$ python3 -q
>>> import numpy as np
>>> np.set_printoptions(precision=2, suppress=True, linewidth=140, sign=" ")
>>> out = np.array([[4, 4, 2, 3], [-5, 1, -1, 5], [-5, -4, -5, 5], [4, 4, 5, 0]])
>>> cent = np.array([[-1]])
>>> K = np.block([[out, np.array([[-2], [2], [0], [-8]])], [np.zeros((1, 4)), cent]])
>>> K
array([[ 4.,  4.,  2.,  3., -2.],
       [-5.,  1., -1.,  5.,  2.],
       [-5., -4., -5.,  5.,  0.],
       [ 4.,  4.,  5.,  0., -8.],
       [ 0.,  0.,  0.,  0., -1.]])
>>> proj = np.triu(np.array([[3, 2, 2, 5, 1],
...     [0, 5, 4, 5, 1],
...     [4, 1, 0, 4, 2],
...     [4, 0, 4, 4, 0],
...     [3, 4, 1, 1, 3]]), 1) + np.eye(5)
>>> out = proj @ K @ np.linalg.inv(proj)
>>> np.trace(out), np.trace(K)
(np.float64(-1.0), np.float64(-1.0))
>>> round(float(np.linalg.det(out)), 2)
327.0
>>> np.linalg.matrix_rank(out)
np.int64(5)
>>> m1 = np.tanh(np.array([[0.0, 0.1, 0.3, -0.8],
...     [-0.9, 0.6, 1.1, 1.0],
...     [2.2, -1.2, 2.6, 0.7],
...     [1.6, 0.1, 0.1, -0.4],
...     [1.5, 0.2, 2.1, 0.2],
...     [-0.5, 1.2, 0.8, -0.1],
...     [0.7, -0.4, -0.1, -0.5],
...     [-0.6, 1.7, -1.4, -0.9],
...     [-0.1, -0.6, 0.3, 0.3],
...     [-2.1, -0.5, 0.2, -0.6],
...     [2.7, 0.4, -1.4, -0.8],
...     [2.6, -0.6, -0.4, -0.2],
...     [-1.4, 1.0, -0.6, -0.3],
...     [-0.6, -0.9, -0.8, 0.9],
...     [1.5, 0.8, -0.1, -1.0]]) @ np.array([[-2.1, 1.1, -1.7, 0.2, -0.4, 1.3, -0.1],
...     [0.4, -0.8, -1.3, -1.9, 0.6, -0.9, -1.6],
...     [0.8, 2.3, 0.1, 1.3, -2.1, -1.4, 2.2],
...     [-0.5, 0.0, 1.0, 0.4, 1.3, -0.3, -0.3]]))
>>> m1
array([[ 0.59,  0.54, -0.72, -0.12, -0.92, -0.26,  0.63],
       [ 0.99,  0.79,  0.95,  0.47, -0.28, -1.  ,  0.85],
       [-1.  ,  1.  , -0.84,  1.  , -1.  ,  0.09,  1.  ],
       [-1.  ,  0.96, -1.  ,  0.1 , -0.86,  0.96,  0.02],
       [-0.9 ,  1.  , -0.98,  0.99, -1.  , -0.84,  1.  ],
       [ 0.98,  0.32, -0.62, -0.88, -0.71, -0.99, -0.08],
       [-0.9 ,  0.7 , -0.83,  0.52, -0.74,  0.92,  0.46],
       [ 0.85, -1.  , -0.98, -1.  ,  1.  , -0.08, -1.  ],
       [ 0.06,  0.79,  0.86,  0.93, -0.51, -0.1 ,  0.91],
       [ 1.  , -0.9 ,  1.  ,  0.5 , -0.58, -0.98,  0.93],
       [-1.  , -0.52, -1.  , -0.98,  0.79,  1.  , -1.  ],
       [-1.  ,  0.98, -1.  ,  0.79, -0.68,  1.  , -0.12],
       [ 1.  , -1.  ,  0.62, -1.  ,  0.97, -0.95, -0.99],
       [-0.19, -0.94,  1.  ,  0.72,  0.99,  0.71, -0.49],
       [-0.98,  0.65, -1.  , -0.94, -0.84,  0.93, -0.87]])
>>> lab = m1[:, 6] > np.median(m1[:, 6])
>>> u = m1[lab].mean(axis=0) - m1[~lab].mean(axis=0)
>>> ((m1 - m1.mean(axis=0)) @ u > 0).astype(int)
array([ 1,  1,  1,  0,  1,  0,  1,  0,  1,  1,  0,  1,  0,  0,  0])
>>> np.argsort(-np.abs(u).round(6), kind="stable")
array([ 6,  3,  4,  5,  1,  2,  0])
>>> lab.astype(int)
array([ 1,  1,  1,  0,  1,  0,  1,  0,  1,  1,  0,  0,  0,  0,  0])
>>> u
array([ 0.14,  0.63,  0.42,  1.01, -0.8 , -0.63,  1.39])
>>> np.linalg.cond(K) > 100
np.False_
>>> np.linalg.matrix_rank(K, rtol=0.1)
np.int64(4)
>>> [round(float(x), 2) for x in np.linalg.svd(K, compute_uv=False)[:3]]
[14.78, 8.09, 4.96]
>>> np.abs(np.linalg.svd(K)[2][-1])
array([ 0.13,  0.62,  0.68,  0.32,  0.18])
>>> np.argsort(-np.linalg.norm(K, axis=0).round(6), kind="stable")[:3]
array([ 0,  4,  3])
>>> feats = np.load("arr.npy")
>>> feats
array([[ 0,  1,  3,  0,  1,  3],
       [-1,  1,  2, -1,  1,  2],
       [ 2,  2,  1,  2,  2,  1],
       [ 0,  0,  0,  0,  0,  0],
       [ 0,  0,  0,  0,  0,  0],
       [ 0,  0,  0,  0,  0,  0]])
>>> left, s, VT = np.linalg.svd(feats)
>>> s
array([ 6.04,  3.56,  0.92,  0.  ,  0.  ,  0.  ])
>>> out = left[:, :3] @ np.diag(s[:3]) @ VT[:3]
>>> np.linalg.matrix_rank(feats, rtol=0.05)
np.int64(3)
>>> round(np.linalg.norm(feats - out) / np.linalg.norm(feats), 2)
np.float64(0.0)
>>> arr = np.load("m.npy")
>>> arr
array([[-4.9, -9. ,  8. , -3. ,  2. , -3. ,  9. ],
       [ 6. , -1.9, -2. , -3. ,  9. , -4. , -7. ],
       [-5. ,  9. ,  6.1,  1. , -8. , -3. ,  8. ],
       [ 6. ,  7. ,  9. , -7.9,  7. ,  2. , -9. ],
       [ 0. ,  6. ,  7. , -4. ,  6.1,  2. , -5. ],
       [-8. , -9. , -9. ,  9. ,  3. ,  0.1, -6. ],
       [-5. , -9. ,  8. , -3. ,  2. , -3. ,  9.1]])
>>> np.argsort(-np.linalg.norm(arr, axis=0).round(6), kind="stable")[:3]
array([ 6,  1,  2])
>>> np.linalg.cond(arr) > 100
np.True_
>>> np.round(np.linalg.norm(arr, 2) / np.linalg.norm(arr), 2)
np.float64(0.63)
>>> [round(float(x), 2) for x in np.linalg.svd(arr, compute_uv=False)[:3]]
[27.35, 24.95, 20.05]
>>> x0 = np.array([-2, 2, -5, -3, 3, -4, -5])
>>> arr @ x0
array([-66.2,  81.2, -57.5,  38.7,  24.3,  54.6, -66.5])
>>> (arr * x0).sum(axis=1)
array([-66.2,  81.2, -57.5,  38.7,  24.3,  54.6, -66.5])
>>> arr @ (2 * x0)
array([-132.4,  162.4, -115. ,   77.4,   48.6,  109.2, -133. ])
>>> arr * x0
array([[  9.8, -18. , -40. ,   9. ,   6. ,  12. , -45. ],
       [-12. ,  -3.8,  10. ,   9. ,  27. ,  16. ,  35. ],
       [ 10. ,  18. , -30.5,  -3. , -24. ,  12. , -40. ],
       [-12. ,  14. , -45. ,  23.7,  21. ,  -8. ,  45. ],
       [ -0. ,  12. , -35. ,  12. ,  18.3,  -8. ,  25. ],
       [ 16. , -18. ,  45. , -27. ,   9. ,  -0.4,  30. ],
       [ 10. , -18. , -40. ,   9. ,   6. ,  12. , -45.5]])
>>> np.sign((arr @ x0).round(6))
array([-1.,  1., -1.,  1.,  1.,  1., -1.])
>>> arr @ np.ones(7)
array([ -0.9,  -2.9,   8.1,  14.1,  12.1, -19.9,  -0.9])
>>> M = np.loadtxt("a.csv", delimiter=",")
>>> M
array([[ 0. ,  0.8,  0.6,  0.9, -1.3,  0.4,  1. ,  0.1, -0.2,  0.1,  0.9, -0.2,  0.1],
       [ 1.2, -0.3, -0.8,  0.5, -0.6, -0.7, -0.9,  0.3, -0.5, -1. ,  0.8,  0.7,  0. ],
       [-0.6, -0.5,  1.7,  0.6, -1.8,  1.8,  0.1,  0.8,  0. , -2.2,  0.2, -1.7, -0.1],
       [-1. ,  0.4,  0.4, -1.8,  1. , -1.3, -0.4,  0.9,  0.9,  1.3, -0.4, -0.3,  1.4],
       [ 0.4, -1.6, -0.5,  1.3,  0.9,  0.1,  1.5,  0.3, -2.2, -0.6,  1. ,  1.2, -1.9],
       [ 0. , -0.3,  0.9, -0.4, -0.6,  0.3,  0.9, -0.6, -0.3, -1. , -0.2, -1.7,  0.4],
       [ 1.1, -0.1,  0.9,  1.6, -0.2,  0.3,  0.3,  0. , -1.3,  1.1,  0.5,  1.3, -0.6],
       [-0.7,  0.6, -2.3,  0.5, -1.5,  1.4, -0.2, -0.7, -0.2,  0.4, -1. ,  0.5,  0. ],
       [-0.6,  0.9,  2.1,  3. , -0.9, -0.6,  0.9, -3.3,  1.5, -3.9, -4.5, -0.6, -0.3],
       [-0.1, -0.6, -1.8,  1.2,  0.1, -0.4, -0.9, -0.9,  0. ,  0.8, -1.1,  2.5, -0.9],
       [-0.7, -0.3, -1. ,  0.4,  0.3, -1. ,  0.2, -1.6,  0.2, -1.9, -0.8,  0.5, -0.9],
       [ 0.5,  0.1,  0.4, -0.2, -1.2,  2.1, -0.3,  0.7, -0.8,  0. ,  0.7, -0.7, -0.2],
       [-1. ,  0.4, -1.9,  0.3,  1.7, -1.3,  1.7, -0.4,  0.2, -1.5, -0.2,  2. , -1.6],
       [ 0.8,  0.5, -0.4, -0.2, -0.2,  1.8, -0.3,  0. ,  0.2,  1.1, -0.5, -1.8,  0.7],
       [ 0.2,  0.4,  0.7,  0.3, -2. , -0.6, -0.6, -0.1, -0.4, -1.2, -0.4, -0.4,  0.6],
       [ 0.6,  1.3,  1. ,  1.6, -0.7,  0.4,  0.7,  0.8,  0.6, -0.7,  0.9,  1.3,  1.2],
       [ 0.3,  2.5, -0.2,  0. ,  0.3, -0.1,  0.7, -1. , -0.2,  0.9,  0.2, -0.4,  1.3],
       [-1.2, -0.6, -0.9, -0.4,  1. , -0.4,  1. , -0.7,  0.6, -0.7, -1. , -0.6,  0.3],
       [-0.6,  0.1,  0.3, -1.8,  0.9, -0.6,  1.1, -0.9,  0.5, -0.2, -0.4,  0.6, -0.5],
       [ 0.2, -0.8,  0.2,  1.1,  0.2, -0.4, -0.1, -0.7,  0.1, -0.9, -0.8,  0.3,  0. ],
       [-0.4, -0.6,  0.2, -0.6,  0.9, -1.2,  0.6,  1.1,  0.3, -2.4,  2.1,  0.2, -0.3]])
>>> left, s, VT = np.linalg.svd(M, full_matrices=False)
>>> left.shape, s.shape, VT.shape
((21, 13), (13,), (13, 13))
>>> (s > 1e-8).sum()
np.int64(13)
>>> round(np.sqrt((s ** 2).sum()), 2), np.round(np.linalg.norm(M), 2)
(np.float64(17.02), np.float64(17.02))
>>> s / s[0]
array([ 1.  ,  0.86,  0.71,  0.65,  0.49,  0.42,  0.4 ,  0.28,  0.24,  0.19,  0.13,  0.12,  0.09])
>>> s
array([ 9.17,  7.85,  6.48,  5.98,  4.52,  3.83,  3.64,  2.58,  2.21,  1.76,  1.23,  1.09,  0.83])
